In [1]: import numpy as np

In [2]: import numpy.linalg as la

In [3]: np.set_printoptions(precision=3, suppress=True, linewidth=100)

In [4]: mat = np.tanh(np.array([[-0.4, 1.7],
   ...:     [0.1, -1.0],
   ...:     [-1.0, -0.6],
   ...:     [-1.5, -0.5],
   ...:     [0.1, 0.8],
   ...:     [-1.3, 0.3],
   ...:     [0.9, -0.2],
   ...:     [-0.5, -1.4],
   ...:     [-2.4, -0.2],
   ...:     [0.2, -0.3],
   ...:     [0.8, 0.8],
   ...:     [-0.8, 1.0],
   ...:     [0.9, 0.7],
   ...:     [0.7, -0.3],
   ...:     [0.6, -0.8],
   ...:     [-0.3, -1.0],
   ...:     [-0.9, 1.2],
   ...:     [-0.1, 0.7],
   ...:     [0.7, -1.3],
   ...:     [2.4, -0.4],
   ...:     [-1.0, 0.6],
   ...:     [0.2, 0.8]]) @ np.array([[-1.6, -1.6, -1.9], [-0.4, 0.1, 0.9]]))

In [5]: mat
Out[5]: 
array([[-0.04 ,  0.67 ,  0.98 ],
       [ 0.235, -0.254, -0.797],
       [ 0.951,  0.912,  0.876],
       [ 0.989,  0.982,  0.984],
       [-0.446, -0.08 ,  0.485],
       [ 0.961,  0.971,  0.992],
       [-0.876, -0.898, -0.955],
       [ 0.876,  0.578, -0.3  ],
       [ 0.999,  0.999,  1.   ],
       [-0.197, -0.336, -0.572],
       [-0.922, -0.834, -0.664],
       [ 0.706,  0.881,  0.984],
       [-0.938, -0.879, -0.793],
       [-0.762, -0.818, -0.922],
       [-0.565, -0.778, -0.953],
       [ 0.706,  0.363, -0.319],
       [ 0.744,  0.915,  0.992],
       [-0.119,  0.226,  0.675],
       [-0.537, -0.848, -0.987],
       [-0.999, -0.999, -1.   ],
       [ 0.876,  0.93 ,  0.985],
       [-0.565, -0.235,  0.327]])

In [6]: Xc = mat - mat.mean(axis=0)

In [7]: evecs = la.svd(Xc)[2][:2]

In [8]: other = Xc - Xc @ evecs.T @ evecs

In [9]: other.std(axis=0)
Out[9]: array([0.03 , 0.05 , 0.022])

In [10]: np.round(np.cov(Xc @ evecs.T, rowvar=False), 3) + 0
Out[10]: 
array([[1.72 , 0.   ],
       [0.   , 0.179]])

In [11]: np.diag(evecs.T @ evecs)
Out[11]: array([0.767, 0.357, 0.876])

In [12]: (Xc @ evecs.T).std(axis=0)
Out[12]: array([1.281, 0.413])

In [13]: round(float(la.norm(other) / la.norm(Xc)), 3)
Out[13]: 0.046

In [14]: x = np.array([1, 2, 1])

In [15]: rhs = mat @ x

In [16]: b, lr = np.zeros(3), 1 / la.norm(mat, 2) ** 2

In [17]: for i in range(150):
    ...:     b -= lr * mat.T @ (mat @ b - rhs)
    ...:     if i % 50 == 0: print(i, round(la.norm(mat @ b - rhs), 3))
    ...: 
0 0.402
50 0.203
100 0.179

In [18]: np.round(la.cond(mat), 3)
Out[18]: np.float64(20.045)

In [19]: cent = mat[[20, 13]].astype(float)

In [20]: for _ in range(6):
    ...:     lab = la.norm(mat[:, None] - cent, axis=-1).argmin(axis=1)
    ...:     cent = np.array([mat[lab == j].mean(axis=0) for j in range(2)])
    ...: 

In [21]: lab
Out[21]: array([0, 1, 0, 0, 1, 0, 1, 0, 0, 1, 1, 0, 1, 1, 1, 0, 0, 0, 1, 1, 0, 1])

In [22]: cent
Out[22]: 
array([[ 0.696,  0.766,  0.714],
       [-0.597, -0.633, -0.621]])

In [23]: other = cent / la.norm(cent, axis=1, keepdims=True)

In [24]: G = other @ other.T

In [25]: G[1]
Out[25]: array([-1.,  1.])

In [26]: (G - 2 * np.eye(2)).round(6).argmax(axis=1)
Out[26]: array([1, 0])

In [27]: np.argwhere(np.triu(np.abs(G) > 0.95, 1))
Out[27]: array([[0, 1]])

In [28]: la.norm(other, axis=1)
Out[28]: array([1., 1.])

In [29]: d = la.norm(mat[:, None] - mat[None], axis=-1)

In [30]: d[:5, :5]
Out[30]: 
array([[0.   , 2.021, 1.025, 1.075, 0.985],
       [2.021, 0.   , 2.161, 2.295, 1.463],
       [1.025, 2.161, 0.   , 0.134, 1.757],
       [1.075, 2.295, 0.134, 0.   , 1.854],
       [0.985, 1.463, 1.757, 1.854, 0.   ]])

In [31]: d[20].round(6).argsort(kind="stable")[:4]
Out[31]: array([20,  5,  3,  2])

In [32]: d.mean(axis=1).argmax()
Out[32]: np.int64(19)

In [33]: la.matrix_rank(d ** 2)
Out[33]: np.int64(5)

In [34]: d.shape
Out[34]: (22, 22)

In [35]: (d + 1e9 * np.eye(22)).round(6).argmin(axis=1)
Out[35]: array([17,  9,  5,  8, 21,  3, 13, 15,  3,  1, 12, 16, 10,  6, 18,  7, 11,  4, 14,  6,  5,  4])

In [36]: other = np.array([[1, 2]])

In [37]: F = np.block([[np.zeros((1, 1)), other], [other.T, np.zeros((2, 2))]])

In [38]: F
Out[38]: 
array([[0., 1., 2.],
       [1., 0., 0.],
       [2., 0., 0.]])

In [39]: # symmetric, so the eigenvalues are real

In [40]: other = F / la.norm(F, axis=1, keepdims=True)

In [41]: G = other @ other.T

In [42]: (G - 2 * np.eye(3)).round(6).argmax(axis=1)
Out[42]: array([1, 2, 1])

In [43]: np.argwhere(np.triu(np.abs(G) > 0.95, 1))
Out[43]: array([[1, 2]])

In [44]: np.sort(np.abs(la.eigvals(F)))
Out[44]: array([0.   , 2.236, 2.236])

In [45]: (F - F.T) / 2
Out[45]: 
array([[0., 0., 0.],
       [0., 0., 0.],
       [0., 0., 0.]])

In [46]: np.trace(F)
Out[46]: np.float64(0.0)

In [47]: F.inv()
---------------------------------------------------------------------------
AttributeError                            Traceback (most recent call last)
Cell In[47], line 1
----> 1 F.inv()

AttributeError: 'numpy.ndarray' object has no attribute 'inv'

In [48]: round(float(np.abs(la.eigvals(F)).max()), 3)
Out[48]: 2.236

In [49]: la.matrix_power(F, 3)
Out[49]: 
array([[ 0.,  5., 10.],
       [ 5.,  0.,  0.],
       [10.,  0.,  0.]])

In [50]: rng = np.random.default_rng(212)

In [51]: lab = rng.permutation(3)

In [52]: lab
Out[52]: array([1, 2, 0])

In [53]: other = F[lab][:, lab]

In [54]: np.round(np.sort(np.abs(la.eigvals(other))), 3) + 0
Out[54]: array([0.   , 2.236, 2.236])

In [55]: np.allclose(other, F)
Out[55]: False

In [56]: np.round(la.det(other), 3), round(float(la.det(F[lab])), 3)
Out[56]: (np.float64(0.0), 0.0)

In [57]: np.trace(other)
Out[57]: np.float64(0.0)
